>>> import numpy as np
>>> np.set_printoptions(suppress=True, linewidth=120)
>>> K = np.array([[-2, -6, 4, -4, -6, 2, 0],
...     [4, 6, 0, 4, 6, 0, 4],
...     [2, 3, 0, 2, 3, 0, 2],
...     [1, 0, 2, 0, 0, 1, 2],
...     [4, 3, 4, 2, 3, 2, 6]])
>>> np.linalg.cond(K) > 100
np.True_
>>> np.argsort(-np.linalg.norm(K, axis=0).round(6), kind="stable")[:3]
array([1, 4, 6])
>>> np.linalg.matrix_rank(K, rtol=0.1)
np.int64(2)
>>> round(np.linalg.norm(K, 2) / np.linalg.norm(K), 2)
np.float64(0.89)
>>> t = np.radians(159)
>>> r_ = np.eye(7)
>>> r_[0, 0] = r_[2, 2] = np.cos(t)
>>> r_[0, 2], r_[2, 0] = -np.sin(t), np.sin(t)
>>> r_.round(2)
array([[-0.93,  0.  , -0.36,  0.  ,  0.  ,  0.  ,  0.  ],
       [ 0.  ,  1.  ,  0.  ,  0.  ,  0.  ,  0.  ,  0.  ],
       [ 0.36,  0.  , -0.93,  0.  ,  0.  ,  0.  ,  0.  ],
       [ 0.  ,  0.  ,  0.  ,  1.  ,  0.  ,  0.  ,  0.  ],
       [ 0.  ,  0.  ,  0.  ,  0.  ,  1.  ,  0.  ,  0.  ],
       [ 0.  ,  0.  ,  0.  ,  0.  ,  0.  ,  1.  ,  0.  ],
       [ 0.  ,  0.  ,  0.  ,  0.  ,  0.  ,  0.  ,  1.  ]])
>>> M2 = K @ r_.T
>>> np.round(np.linalg.svd(K, compute_uv=False), 2) + 0, np.round(np.linalg.svd(M2, compute_uv=False), 2) + 0
(array([16.94,  8.9 ,  0.  ,  0.  ,  0.  ]), array([16.94,  8.9 ,  0.  ,  0.  ,  0.  ]))
>>> M2.round(2)
array([[ 0.43, -6.  , -4.45, -4.  , -6.  ,  2.  ,  0.  ],
       [-3.73,  6.  ,  1.43,  4.  ,  6.  ,  0.  ,  4.  ],
       [-1.87,  3.  ,  0.72,  2.  ,  3.  ,  0.  ,  2.  ],
       [-1.65,  0.  , -1.51,  0.  ,  0.  ,  1.  ,  2.  ],
       [-5.17,  3.  , -2.3 ,  2.  ,  3.  ,  2.  ,  6.  ]])
>>> np.round(np.linalg.svd(K, compute_uv=False), 2) + 0
array([16.94,  8.9 ,  0.  ,  0.  ,  0.  ])
>>> K[5]
Traceback (most recent call last):
  File "<python-input-16>", line 1, in <module>
    K[5]
    ~^^^
IndexError: index 5 is out of bounds for axis 0 with size 5
>>> K.mean(axis=0)
array([1.8, 1.2, 2. , 0.8, 1.2, 1. , 2.8])
>>> K.shape
(5, 7)
>>> K - K[0]
array([[ 0,  0,  0,  0,  0,  0,  0],
       [ 6, 12, -4,  8, 12, -2,  4],
       [ 4,  9, -4,  6,  9, -2,  2],
       [ 3,  6, -2,  4,  6, -1,  2],
       [ 6,  9,  0,  6,  9,  0,  6]])
>>> K.sum(axis=1)
array([-12,  24,  12,   6,  24])
>>> rk = np.linalg.matrix_rank(K)
>>> rk
np.int64(2)
>>> null = np.linalg.svd(K)[2][rk:].T
>>> [int(np.linalg.matrix_rank(K[:i])) for i in range(1, len(K) + 1)]
[1, 2, 2, 2, 2]
>>> np.allclose(K @ null, 0)
True
>>> E = np.load("run9.npy")
>>> E
array([[ 1,  1,  1,  1,  1,  1,  1,  1],
       [ 1, -1, -1,  1, -1,  1,  1, -1],
       [ 1,  1,  1,  1, -1, -1, -1, -1],
       [ 1, -1,  1, -1, -1,  1, -1,  1],
       [ 1, -1, -1,  1,  1, -1, -1,  1]])
>>> r0, g = E[0], E[4]
>>> r0 @ r0
np.int64(8)
>>> pr = (r0 @ g) / (r0 @ r0) * r0
>>> g - pr
array([ 1., -1., -1.,  1.,  1., -1., -1.,  1.])
>>> (g - pr) @ r0
np.float64(0.0)
>>> np.linalg.matrix_rank(np.outer(r0, g))
np.int64(1)
>>> M2 = E / np.sqrt((E ** 2).mean(axis=1, keepdims=True))
>>> E - E.mean(axis=1, keepdims=True)
array([[ 0.,  0.,  0.,  0.,  0.,  0.,  0.,  0.],
       [ 1., -1., -1.,  1., -1.,  1.,  1., -1.],
       [ 1.,  1.,  1.,  1., -1., -1., -1., -1.],
       [ 1., -1.,  1., -1., -1.,  1., -1.,  1.],
       [ 1., -1., -1.,  1.,  1., -1., -1.,  1.]])
>>> np.linalg.matrix_rank(E - E.mean(axis=1, keepdims=True))
np.int64(4)
>>> np.round(np.linalg.norm(M2, axis=1), 2)
array([2.83, 2.83, 2.83, 2.83, 2.83])
>>> np.round(np.linalg.norm(E), 2)
np.float64(6.32)
>>> np.linalg.rank(E)
Traceback (most recent call last):
  File "<python-input-39>", line 1, in <module>
    np.linalg.rank(E)
    ^^^^^^^^^^^^^^
AttributeError: module 'numpy.linalg' has no attribute 'rank'
>>> np.zeros(5, 8)
Traceback (most recent call last):
  File "<python-input-40>", line 1, in <module>
    np.zeros(5, 8)
    ~~~~~~~~^^^^^^
TypeError: Cannot interpret '8' as a data type
>>> w1 = np.array([[1, 5],
...     [-5, -1],
...     [-4, -3],
...     [-1, 3],
...     [-3, 3],
...     [4, 3],
...     [0, -3],
...     [4, -1]])
>>> coef = np.array([-1, 0])
>>> hid = np.maximum(E @ w1 + coef, 0)
>>> (hid > 0).astype(int)
array([[0, 1],
       [1, 1],
       [0, 1],
       [1, 1],
       [1, 1]])
>>> hid
array([[ 0,  6],
       [11, 10],
       [ 0,  2],
       [13,  2],
       [ 5, 14]])
>>> cent = np.array([[1, 1, 2], [2, 0, 1]])
>>> hid @ cent
array([[12,  0,  6],
       [31, 11, 32],
       [ 4,  0,  2],
       [17, 13, 28],
       [33,  5, 24]])
>>> w1 @ cent
array([[ 11,   1,   7],
       [ -7,  -5, -11],
       [-10,  -4, -11],
       [  5,  -1,   1],
       [  3,  -3,  -3],
       [ 10,   4,  11],
       [ -6,   0,  -3],
       [  2,   4,   7]])
